% python3 -q
>>> import numpy as np
>>> import numpy.linalg as la
>>> np.set_printoptions(precision=4, suppress=True, linewidth=200, sign=" ")
>>> F = np.loadtxt("data.csv", delimiter=",")
>>> F
array([[  5.,   3.,   4.,   7.,   5.,   7.,   5.,   5.,   2.,   2.,   8.,   9.],
       [  4.,   7.,   6.,   7.,   6.,   8.,   6.,   4.,   9.,   4.,   4.,   7.],
       [  8.,  10.,   6.,   8.,   8.,   8.,   7.,   7.,   9.,   9.,   5.,  10.],
       [  4.,   4.,   1.,   6.,   5.,   4.,   2.,   4.,   7.,   2.,   6.,   5.],
       [  2.,   3.,   2.,   3.,   1.,   3.,   2.,   2.,   3.,   3.,   1.,   3.],
       [  7.,   5.,   3.,   4.,   7.,   4.,   3.,   5.,   4.,   5.,   6.,   7.],
       [  7.,   6.,   5.,   7.,   6.,   9.,   5.,   4.,   5.,   6.,   5.,  10.],
       [ 11.,   9.,   8.,   9.,  10.,   8.,   8.,   9.,   9.,   6.,   8.,  12.],
       [  0.,   4.,   1.,   5.,   5.,   4.,   5.,   3.,   3.,   1.,   4.,   4.],
       [  3.,   3.,   2.,   3.,   3.,   3.,   4.,   3.,   1.,   3.,   4.,   5.],
       [ 12.,  13.,   8.,  14.,  12.,  12.,  11.,  11.,  12.,   9.,   9.,  17.],
       [  5.,   6.,   3.,   7.,   6.,   5.,   5.,   6.,   6.,   4.,   6.,   8.],
       [  4.,   5.,   4.,   5.,   5.,   7.,   5.,   2.,   4.,   4.,   2.,   7.],
       [  4.,   6.,   3.,   5.,   7.,   4.,   7.,   5.,   2.,   3.,   3.,   7.],
       [  6.,   4.,   3.,   4.,   5.,   2.,   2.,   5.,   5.,   2.,   3.,   4.],
       [  1.,   3.,   1.,   1.,   3.,   2.,   3.,   1.,   0.,   3.,   0.,   2.],
       [  4.,   5.,   2.,   5.,   3.,   5.,   4.,   3.,   4.,   5.,   3.,   7.],
       [  2.,   4.,   3.,   5.,   4.,   5.,   5.,   3.,   3.,   2.,   3.,   6.],
       [  9.,   8.,   6.,   6.,   9.,   5.,   6.,   7.,   8.,   5.,   5.,   9.],
       [  1.,   3.,   1.,   1.,   3.,   2.,   3.,   1.,   0.,   3.,   0.,   2.],
       [  7.,   9.,   7.,   5.,  10.,   7.,   9.,   5.,   5.,   6.,   2.,   9.],
       [  2.,   3.,   2.,   3.,   1.,   3.,   2.,   2.,   3.,   3.,   1.,   3.],
       [  9.,   7.,   8.,  10.,   9.,  11.,   6.,   6.,  10.,   3.,   7.,  11.],
       [  3.,   7.,   7.,   8.,   7.,  10.,  11.,   6.,   6.,   7.,   6.,   8.],
       [  6.,   5.,   6.,  11.,   6.,  10.,   7.,   8.,  11.,   5.,  12.,   8.],
       [  2.,   5.,   1.,   6.,   5.,   6.,   6.,   3.,   1.,   4.,   3.,   7.],
       [  6.,   3.,   2.,   7.,   3.,   5.,   2.,   5.,   5.,   3.,   7.,   7.],
       [  2.,   3.,   2.,   3.,   1.,   3.,   2.,   2.,   3.,   3.,   1.,   3.],
       [  5.,   9.,   2.,   5.,  10.,   4.,   7.,   6.,   6.,   7.,   6.,   7.],
       [  6.,   6.,   6.,   4.,   7.,   5.,   6.,   4.,   5.,   3.,   2.,   7.],
       [  3.,   2.,   0.,   2.,   2.,   0.,   0.,   3.,   3.,   2.,   3.,   2.],
       [  4.,   2.,   0.,   4.,   2.,   2.,   0.,   3.,   4.,   2.,   4.,   4.],
       [  3.,   3.,   2.,   3.,   3.,   3.,   4.,   3.,   1.,   3.,   4.,   5.],
       [  7.,   5.,   6.,   4.,   8.,   6.,   5.,   4.,   3.,   3.,   3.,   7.],
       [  5.,   9.,   5.,   5.,  11.,   6.,   9.,   5.,   5.,   5.,   3.,   7.]])
>>> # row 19 repeats row 15
>>> Y = F / la.norm(F, axis=1, keepdims=True)
>>> G = Y @ Y.T
>>> (G - 2 * np.eye(35)).round(6).argmax(axis=1)
array([  9,  22,  10,  11,  21,   7,  12,  18,  17,  32,  11,  10,   6,  34,  18,  19,   6,  23,   7,  15,  29,   4,   7,  17,   3,  17,  31,   4,  34,  20,  31,  26,   9,  29,  20])
>>> cent = F[[3, 11]].astype(float)
>>> for _ in range(4):
...     labels = la.norm(F[:, None] - cent, axis=-1).argmin(axis=1)
...     cent = np.array([F[labels == j].mean(axis=0) for j in range(2)])
... 
>>> labels
array([ 1,  1,  1,  0,  0,  0,  1,  1,  0,  0,  1,  1,  0,  0,  0,  0,  0,  0,  1,  0,  1,  0,  1,  1,  1,  0,  0,  0,  1,  1,  0,  0,  0,  1,  1])
>>> np.bincount(labels)
array([ 19,  16])
>>> cent[1] - cent[0]
array([ 3.6546,  3.7533,  3.9704,  3.3651,  4.5461,  4.0362,  3.852 ,  3.0099,  3.9901,  2.3026,  2.6349,  4.3882])
>>> Y = F[0, 0] * F[1:] - np.outer(F[1:, 0], F[0])
>>> Y
array([[  0.,  23.,  14.,   7.,  10.,  12.,  10.,   0.,  37.,  12., -12.,  -1.],
       [  0.,  26.,  -2., -16.,   0., -16.,  -5.,  -5.,  29.,  29., -39., -22.],
       [  0.,   8., -11.,   2.,   5.,  -8., -10.,   0.,  27.,   2.,  -2., -11.],
       [  0.,   9.,   2.,   1.,  -5.,   1.,   0.,   0.,  11.,  11., -11.,  -3.],
       [  0.,   4., -13., -29.,   0., -29., -20., -10.,   6.,  11., -26., -28.],
       [  0.,   9.,  -3., -14.,  -5.,  -4., -10., -15.,  11.,  16., -31., -13.],
       [  0.,  12.,  -4., -32.,  -5., -37., -15., -10.,  23.,   8., -48., -39.],
       [  0.,  20.,   5.,  25.,  25.,  20.,  25.,  15.,  15.,   5.,  20.,  20.],
       [  0.,   6.,  -2.,  -6.,   0.,  -6.,   5.,   0.,  -1.,   9.,  -4.,  -2.],
       [  0.,  29.,  -8., -14.,   0., -24.,  -5.,  -5.,  36.,  21., -51., -23.],
       [  0.,  15.,  -5.,   0.,   5., -10.,   0.,   5.,  20.,  10., -10.,  -5.],
       [  0.,  13.,   4.,  -3.,   5.,   7.,   5., -10.,  12.,  12., -22.,  -1.],
       [  0.,  18.,  -1.,  -3.,  15.,  -8.,  15.,   5.,   2.,   7., -17.,  -1.],
       [  0.,   2.,  -9., -22.,  -5., -32., -20.,  -5.,  13.,  -2., -33., -34.],
       [  0.,  12.,   1.,  -2.,  10.,   3.,  10.,   0.,  -2.,  13.,  -8.,   1.],
       [  0.,  13.,  -6.,  -3.,  -5.,  -3.,   0.,  -5.,  12.,  17., -17.,  -1.],
       [  0.,  14.,   7.,  11.,  10.,  11.,  15.,   5.,  11.,   6.,  -1.,  12.],
       [  0.,  13.,  -6., -33.,   0., -38., -15., -10.,  22.,   7., -47., -36.],
       [  0.,  12.,   1.,  -2.,  10.,   3.,  10.,   0.,  -2.,  13.,  -8.,   1.],
       [  0.,  24.,   7., -24.,  15., -14.,  10., -10.,  11.,  16., -46., -18.],
       [  0.,   9.,   2.,   1.,  -5.,   1.,   0.,   0.,  11.,  11., -11.,  -3.],
       [  0.,   8.,   4., -13.,   0.,  -8., -15., -15.,  32.,  -3., -37., -26.],
       [  0.,  26.,  23.,  19.,  20.,  29.,  40.,  15.,  24.,  29.,   6.,  13.],
       [  0.,   7.,   6.,  13.,   0.,   8.,   5.,  10.,  43.,  13.,  12., -14.],
       [  0.,  19.,  -3.,  16.,  15.,  16.,  20.,   5.,   1.,  16.,  -1.,  17.],
       [  0.,  -3., -14.,  -7., -15., -17., -20.,  -5.,  13.,   3., -13., -19.],
       [  0.,   9.,   2.,   1.,  -5.,   1.,   0.,   0.,  11.,  11., -11.,  -3.],
       [  0.,  30., -10., -10.,  25., -15.,  10.,   5.,  20.,  25., -10., -10.],
       [  0.,  12.,   6., -22.,   5., -17.,   0., -10.,  13.,   3., -38., -19.],
       [  0.,   1., -12., -11.,  -5., -21., -15.,   0.,   9.,   4.,  -9., -17.],
       [  0.,  -2., -16.,  -8., -10., -18., -20.,  -5.,  12.,   2., -12., -16.],
       [  0.,   6.,  -2.,  -6.,   0.,  -6.,   5.,   0.,  -1.,   9.,  -4.,  -2.],
       [  0.,   4.,   2., -29.,   5., -19., -10., -15.,   1.,   1., -41., -28.],
       [  0.,  30.,   5., -10.,  30.,  -5.,  20.,   0.,  15.,  15., -25., -10.]])
>>> print(la.matrix_rank(Y), la.matrix_rank(F))
11 12
>>> F[:, 0] / F[0, 0]
array([ 1. ,  0.8,  1.6,  0.8,  0.4,  1.4,  1.4,  2.2,  0. ,  0.6,  2.4,  1. ,  0.8,  0.8,  1.2,  0.2,  0.8,  0.4,  1.8,  0.2,  1.4,  0.4,  1.8,  0.6,  1.2,  0.4,  1.2,  0.4,  1. ,  1.2,  0.6,  0.8,
        0.6,  1.4,  1. ])
>>> J = np.loadtxt("mat.csv", delimiter=",")
>>> J
array([[-5., -3.,  0.,  0.,  0.,  0.],
       [-3.,  3., -3.,  0.,  0.,  0.],
       [ 0., -3., -8., -3.,  0.,  0.],
       [ 0.,  0., -3., -4., -3.,  0.],
       [ 0.,  0.,  0., -3.,  4., -3.],
       [ 0.,  0.,  0.,  0., -3., -4.]])
>>> w1 = np.array([[8, 6, 6, 1, 3, 5],
...     [8, 4, 4, 9, 5, 3],
...     [7, 8, 0, 3, 6, 9],
...     [5, 4, 6, 4, 0, 7],
...     [5, 0, 7, 4, 3, 1],
...     [7, 1, 3, 8, 5, 9]])
>>> c = np.array([2, 1, -2, 1, 0, -1])
>>> hid = np.maximum(J @ w1 + c, 0)
>>> hid
array([[  0.,   0.,   0.,   0.,   0.,   0.],
       [  0.,   0.,   0.,  16.,   0.,   0.],
       [  0.,   0.,   0.,   0.,   0.,   0.],
       [  0.,   0.,   0.,   0.,   0.,   0.],
       [  0.,   0.,   0.,   0.,   0.,   0.],
       [  0.,   0.,   0.,   0.,   0.,   0.]])
>>> print(la.matrix_rank(hid))
1
>>> cent = np.array([[-7, 7, 9],
...     [6, 8, -5],
...     [-8, -5, -5],
...     [0, 8, -8],
...     [-6, -3, 6],
...     [-8, 5, 8]])
>>> (hid @ cent).round(6).argmax(axis=1)
array([ 0,  1,  0,  0,  0,  0])
>>> la.matrix_power(J, 3)
array([[-188., -111.,  -90.,  -27.,    0.,    0.],
       [-111.,   18., -228.,  -81.,  -27.,    0.],
       [ -90., -228., -809., -417.,  -72.,  -27.],
       [ -27.,  -81., -417., -244., -129.,  -36.],
       [   0.,  -27.,  -72., -129.,  136., -102.],
       [   0.,    0.,  -27.,  -36., -102., -100.]])
>>> np.sort(np.abs(la.eigvals(J)))
array([  3.0154,   4.6588,   5.223 ,   5.9111,   5.972 ,  10.3595])
>>> np.round(np.abs(la.eigvals(J)).max(), 4)
np.float64(10.3595)
>>> print(np.trace(J))
-14.0
>>> J @ J
array([[ 34.,   6.,   9.,   0.,   0.,   0.],
       [  6.,  27.,  15.,   9.,   0.,   0.],
       [  9.,  15.,  82.,  36.,   9.,   0.],
       [  0.,   9.,  36.,  34.,   0.,   9.],
       [  0.,   0.,   9.,   0.,  34.,   0.],
       [  0.,   0.,   0.,   9.,   0.,  25.]])
>>> (J + J.T) / 2
array([[-5., -3.,  0.,  0.,  0.,  0.],
       [-3.,  3., -3.,  0.,  0.,  0.],
       [ 0., -3., -8., -3.,  0.,  0.],
       [ 0.,  0., -3., -4., -3.,  0.],
       [ 0.,  0.,  0., -3.,  4., -3.],
       [ 0.,  0.,  0.,  0., -3., -4.]])
>>> round(float(la.det(J)), 4)
26832.0
>>> cen = F - F.mean(axis=0)
>>> left, sig, Vt = la.svd(cen, full_matrices=False)
>>> np.abs(Vt[-1])
array([ 0.038 ,  0.0914,  0.3351,  0.5648,  0.1486,  0.498 ,  0.0394,  0.4758,  0.0912,  0.2164,  0.0681,  0.0332])
>>> (np.sign(left[:, 0]) == np.sign(left[0, 0])).astype(int)
array([ 1,  1,  1,  0,  0,  0,  1,  1,  0,  0,  1,  1,  0,  0,  0,  0,  0,  0,  1,  0,  1,  0,  1,  1,  1,  0,  0,  0,  1,  1,  0,  0,  0,  1,  1])
>>> Vt[0] * np.sign(Vt[0, np.abs(Vt[0]).argmax()])
array([ 0.2961,  0.2854,  0.2633,  0.3076,  0.3202,  0.311 ,  0.2733,  0.2522,  0.3235,  0.1814,  0.2341,  0.3701])
>>> np.round(sig ** 2 / (sig ** 2).sum(), 4) + 0
array([ 0.7407,  0.0969,  0.054 ,  0.0333,  0.0308,  0.0229,  0.0117,  0.0071,  0.0017,  0.0006,  0.0002,  0.    ])
>>> np.abs(Vt[0]).argmax()
np.int64(11)
>>> la.matrix_rank(cen)
np.int64(12)
>>> np.searchsorted(np.cumsum(sig ** 2) / (sig ** 2).sum(), 0.9) + 1
np.int64(4)
>>> round((sig ** 2).sum() ** 2 / (sig ** 4).sum(), 4)
np.float64(1.7737)
>>> X = np.load("x.npy")
>>> X
array([[  1.8644,   4.609 ,   0.9947,  -1.75  ,  -1.0107,  -4.125 ,   1.6197,   4.859 ,   1.8644,   0.609 ],
       [  4.7423,   0.8703,  -1.0188,   2.8532,  -5.0375,   2.7798,   1.9078,   5.7235,   4.7423,  -3.1297],
       [ -4.0228,  -1.3592,  -0.7221,  -3.3857,  -4.4442,  -6.5786,  -0.915 ,  -2.7449,  -4.0228,  -5.3592],
       [  5.7876,   5.9458,   1.0071,   0.8489,  -0.9858,  -0.2266,   2.9316,   8.7947,   5.7876,   1.9458],
       [ -0.0247,   3.9798,   0.9949,  -3.0096,  -1.0102,  -6.0144,   0.9901,   2.9702,  -0.0247,  -0.0202],
       [  1.6661,   2.6546,   0.1854,  -0.8031,  -2.6292,  -2.7047,   1.2838,   3.8515,   1.6661,  -1.3454],
       [  0.9067,   2.4895,   0.2231,  -1.3597,  -2.5538,  -3.5395,   1.0433,   3.1298,   0.9067,  -1.5105],
       [ -0.4057,   3.1824,   0.7076,  -2.8806,  -1.5849,  -5.8209,   0.7673,   2.3018,  -0.4057,  -0.8176],
       [  4.5478,   6.164 ,   1.2778,  -0.3385,  -0.4445,  -2.0077,   2.6085,   7.8255,   4.5478,   2.164 ],
       [-11.5258,  -9.1271,  -2.9793,  -5.3781,  -8.9587,  -9.5671,  -4.1684, -12.5052, -11.5258, -13.1271],
       [ -0.2987,   2.4923,   0.3965,  -2.3945,  -2.207 ,  -5.0917,   0.6993,   2.0978,  -0.2987,  -1.5077],
       [  5.8793,   6.7745,   1.3492,   0.4539,  -0.3016,  -0.8191,   3.0762,   9.2285,   5.8793,   2.7745],
       [ -0.2066,   2.4044,   0.3457,  -2.2653,  -2.3087,  -4.8979,   0.713 ,   2.1391,  -0.2066,  -1.5956],
       [  5.2803,   3.3412,  -0.0367,   1.9024,  -3.0733,   1.3537,   2.4146,   7.2437,   5.2803,  -0.6588],
       [  1.5625,   1.1009,  -0.4657,  -0.0041,  -3.9314,  -1.5061,   1.0323,   3.0968,   1.5625,  -2.8991],
       [  0.8975,   0.4719,  -0.6402,  -0.2147,  -4.2805,  -1.8221,   0.7524,   2.2572,   0.8975,  -3.5281],
       [  2.6401,   5.3719,   1.2108,  -1.521 ,  -0.5784,  -3.7814,   1.9503,   5.8509,   2.6401,   1.3719],
       [ -3.591 ,  -0.7314,  -0.5147,  -3.3744,  -4.0294,  -6.5616,  -0.7019,  -2.1058,  -3.591 ,  -4.7314],
       [ -2.8198,  -0.7812,  -0.6462,  -2.6849,  -4.2925,  -5.5273,  -0.4887,  -1.466 ,  -2.8198,  -4.7812],
       [ -2.518 ,  -5.283 ,  -2.6187,   0.1462,  -8.2374,  -1.2807,  -1.0456,  -3.1367,  -2.518 ,  -9.283 ],
       [ -0.213 ,   2.4022,   0.3456,  -2.2695,  -2.3087,  -4.9043,   0.7109,   2.1326,  -0.213 ,  -1.5978],
       [  4.8825,   5.1987,   0.8162,   0.5   ,  -1.3675,  -0.75  ,   2.5662,   7.6987,   4.8825,   1.1987],
       [  1.8839,   5.5473,   1.394 ,  -2.2694,  -0.212 ,  -4.9041,   1.7593,   5.2779,   1.8839,   1.5473],
       [ -3.2454,  -2.4941,  -1.3195,  -2.0709,  -5.6391,  -4.6063,  -0.855 ,  -2.5649,  -3.2454,  -6.4941],
       [ -1.7767,   1.5138,   0.1883,  -3.1022,  -2.6234,  -6.1533,   0.1372,   0.4117,  -1.7767,  -2.4862],
       [ -1.0605,  -2.9323,  -1.8195,   0.0523,  -6.639 ,  -1.4215,  -0.2933,  -0.88  ,  -1.0605,  -6.9323],
       [ -1.579 ,   4.1159,   1.2753,  -4.4197,  -0.4495,  -8.1295,   0.5654,   1.6963,  -1.579 ,   0.1159],
       [  2.1656,   0.0368,  -1.0079,   1.1209,  -5.0158,   0.1813,   1.0526,   3.1577,   2.1656,  -3.9632],
       [  2.2067,   1.8015,  -0.2575,   0.1478,  -3.5149,  -1.2784,   1.3164,   3.9492,   2.2067,  -2.1985],
       [  8.1481,   6.774 ,   1.0248,   2.399 ,  -0.9503,   2.0984,   3.7243,  11.173 ,   8.1481,   2.774 ],
       [  0.945 ,   2.3957,   0.1774,  -1.2732,  -2.6451,  -3.4098,   1.0408,   3.1225,   0.945 ,  -1.6043],
       [  0.6759,   5.1826,   1.4103,  -3.0964,  -0.1794,  -6.1447,   1.3621,   4.0862,   0.6759,   1.1826],
       [ -2.3089,  -1.674 ,  -1.1019,  -1.7368,  -5.2037,  -4.1052,  -0.4703,  -1.4108,  -2.3089,  -5.674 ],
       [ -0.0373,   1.1086,  -0.2339,  -1.3797,  -3.4677,  -3.5696,   0.5763,   1.7288,  -0.0373,  -2.8914],
       [ -0.8758,   5.0068,   1.5566,  -4.326 ,   0.1132,  -7.9891,   0.8936,   2.6808,  -0.8758,   1.0068],
       [ -1.1269,  -3.2452,  -1.9441,   0.1743,  -6.8882,  -1.2386,  -0.357 ,  -1.071 ,  -1.1269,  -7.2452],
       [ -0.6839,   1.1133,  -0.1394,  -1.9367,  -3.2789,  -4.405 ,   0.3922,   1.1767,  -0.6839,  -2.8867],
       [ -1.8945,   0.0368,  -0.4278,  -2.3592,  -3.8557,  -5.0388,  -0.1075,  -0.3224,  -1.8945,  -3.9632],
       [  7.3688,   8.57  ,   1.9059,   0.7047,   0.8117,  -0.4429,   3.7582,  11.2747,   7.3688,   4.57  ],
       [ -1.4798,   0.2819,  -0.3821,  -2.1438,  -3.7641,  -4.7156,   0.0461,   0.1382,  -1.4798,  -3.7181],
       [ -5.3052,  -0.3495,  -0.1062,  -5.0619,  -3.2124,  -9.0929,  -1.1371,  -3.4114,  -5.3052,  -4.3495],
       [  3.1849,   3.7738,   0.4481,  -0.1409,  -2.1038,  -1.7113,   1.8777,   5.633 ,   3.1849,  -0.2262],
       [ -0.099 ,   0.216 ,  -0.6076,  -0.9226,  -4.2151,  -2.8839,   0.4311,   1.2934,  -0.099 ,  -3.784 ],
       [ -2.8747,  -4.1914,  -2.0999,  -0.7833,  -7.1998,  -2.6749,  -0.9916,  -2.9747,  -2.8747,  -8.1914]])
>>> d = la.norm(X[:, None] - X[None], axis=-1)
>>> d[21].round(6).argsort(kind="stable")[:4]
array([ 21,   3,   8,  11])
>>> d.shape
(44, 44)
>>> print(d.mean(axis=1).argmax())
9
>>> la.matrix_rank(d ** 2)
np.int64(4)
>>> np.unravel_index(d.round(6).argmax(), d.shape)
(np.int64(9), np.int64(38))
>>> d[:5, :5]
array([[  0.    ,  11.5968,  15.1073,   8.5744,   4.1291],
       [ 11.5968,   0.    ,  19.2412,   9.8875,  14.3246],
       [ 15.1073,  19.2412,   0.    ,  22.8123,  11.8521],
       [  8.5744,   9.8875,  22.8123,   0.    ,  12.7034],
       [  4.1291,  14.3246,  11.8521,  12.7034,   0.    ]])
